% ipython --no-banner

In [1]: import numpy as np

In [2]: import numpy.linalg as la

In [3]: np.set_printoptions(suppress=True, linewidth=200)

In [4]: r0 = np.array([0, 5, -4, -1, 2, 3, -3, -5, 4, 1, -1, 2, -1])

In [5]: X = r0[np.abs(np.subtract.outer(np.arange(13), np.arange(13)))]

In [6]: X
Out[6]: 
array([[ 0,  5, -4, -1,  2,  3, -3, -5,  4,  1, -1,  2, -1],
       [ 5,  0,  5, -4, -1,  2,  3, -3, -5,  4,  1, -1,  2],
       [-4,  5,  0,  5, -4, -1,  2,  3, -3, -5,  4,  1, -1],
       [-1, -4,  5,  0,  5, -4, -1,  2,  3, -3, -5,  4,  1],
       [ 2, -1, -4,  5,  0,  5, -4, -1,  2,  3, -3, -5,  4],
       [ 3,  2, -1, -4,  5,  0,  5, -4, -1,  2,  3, -3, -5],
       [-3,  3,  2, -1, -4,  5,  0,  5, -4, -1,  2,  3, -3],
       [-5, -3,  3,  2, -1, -4,  5,  0,  5, -4, -1,  2,  3],
       [ 4, -5, -3,  3,  2, -1, -4,  5,  0,  5, -4, -1,  2],
       [ 1,  4, -5, -3,  3,  2, -1, -4,  5,  0,  5, -4, -1],
       [-1,  1,  4, -5, -3,  3,  2, -1, -4,  5,  0,  5, -4],
       [ 2, -1,  1,  4, -5, -3,  3,  2, -1, -4,  5,  0,  5],
       [-1,  2, -1,  1,  4, -5, -3,  3,  2, -1, -4,  5,  0]])

In [7]: # equal to its transpose

In [8]: r0, v = X[3], X[9]

In [9]: r0 @ r0
Out[9]: np.int64(148)

In [10]: pr = (r0 @ v) / (r0 @ r0) * r0

In [11]: (v - pr) @ r0
Out[11]: np.float64(0.0)

In [12]: round(la.norm(r0 + v) ** 2 + la.norm(r0 - v) ** 2, 2)
Out[12]: np.float64(592.0)

In [13]: Uu, s, vt = la.svd(X)

In [14]: print(np.argmax(s[:-1] / (s[1:] + 1e-6)) + 1)
12

In [15]: out = Uu[:, :12] @ np.diag(s[:12]) @ vt[:12]

In [16]: round(np.abs(X - out).max(), 2)
Out[16]: np.float64(0.01)

In [17]: round(la.norm(X - out, 2), 2), round(s[12], 2)
Out[17]: (np.float64(0.07), np.float64(0.07))

In [18]: A = np.load("out12.npy")

In [19]: A
Out[19]: 
array([[-1.4 , -1.1 , -0.1 , -0.9 ,  0.6 ],
       [-0.5 , -0.3 ,  0.8 , -0.6 ,  0.4 ],
       [ 0.4 , -0.9 , -0.6 , -0.7 ,  0.1 ],
       [-0.65, -0.42,  1.08, -0.21, -0.4 ],
       [ 1.2 , -0.3 ,  0.7 ,  1.7 ,  0.8 ],
       [-0.1 , -0.7 ,  0.7 , -0.9 ,  0.2 ],
       [ 0.8 , -1.8 ,  0.2 , -0.7 ,  0.5 ],
       [-0.4 ,  0.7 ,  0.7 , -0.2 , -0.8 ],
       [ 1.  ,  1.1 ,  0.5 , -1.2 ,  0.4 ],
       [-0.4 ,  0.2 ,  0.1 ,  0.2 ,  0.  ],
       [ 0.1 ,  0.6 ,  0.6 ,  0.3 ,  0.8 ],
       [-0.2 , -1.2 ,  1.7 ,  0.3 ,  0.6 ],
       [ 0.1 ,  0.4 ,  1.1 ,  1.8 ,  2.7 ]])

In [20]: Uu, s, vt = la.svd(A, full_matrices=False)

In [21]: np.round(vt @ vt.T, 2) + 0
Out[21]: 
array([[1., 0., 0., 0., 0.],
       [0., 1., 0., 0., 0.],
       [0., 0., 1., 0., 0.],
       [0., 0., 0., 1., 0.],
       [0., 0., 0., 0., 1.]])

In [22]: print(np.abs(Uu[:, 0]).round(6).argmax())
12

In [23]: np.round(Uu.T @ Uu, 2) + 0
Out[23]: 
array([[1., 0., 0., 0., 0.],
       [0., 1., 0., 0., 0.],
       [0., 0., 1., 0., 0.],
       [0., 0., 0., 1., 0.],
       [0., 0., 0., 0., 1.]])

In [24]: out = np.c_[A[:, :4] @ np.array([[0, 0, 2, 3], [0, 2, 0, 1], [2, 0, 2, 3], [2, 3, 3, 3]]), np.array([7, 6, 0, 0, 0, 4, 3, 9, 4, 2, 1, 5, 0])]

In [25]: out.round(2) + 0
Out[25]: 
array([[-2.  , -4.9 , -5.7 , -8.3 ,  7.  ],
       [ 0.4 , -2.4 , -1.2 , -1.2 ,  6.  ],
       [-2.6 , -3.9 , -2.5 , -3.6 ,  0.  ],
       [ 1.74, -1.47,  0.23,  0.24,  0.  ],
       [ 4.8 ,  4.5 ,  8.9 , 10.5 ,  0.  ],
       [-0.4 , -4.1 , -1.5 , -1.6 ,  4.  ],
       [-1.  , -5.7 , -0.1 , -0.9 ,  3.  ],
       [ 1.  ,  0.8 ,  0.  ,  1.  ,  9.  ],
       [-1.4 , -1.4 , -0.6 ,  2.  ,  4.  ],
       [ 0.6 ,  1.  ,  0.  , -0.1 ,  2.  ],
       [ 1.8 ,  2.1 ,  2.3 ,  3.6 ,  1.  ],
       [ 4.  , -1.5 ,  3.9 ,  4.2 ,  5.  ],
       [ 5.8 ,  6.2 ,  7.8 ,  9.4 ,  0.  ]])

In [26]: np.round(la.norm(out - A @ la.lstsq(A, out)[0], axis=0), 2) + 0
Out[26]: array([0.  , 0.  , 0.  , 0.  , 9.21])

In [27]: np.round(la.lstsq(A, out[:, 0])[0], 2) + 0
Out[27]: array([0., 0., 2., 2., 0.])
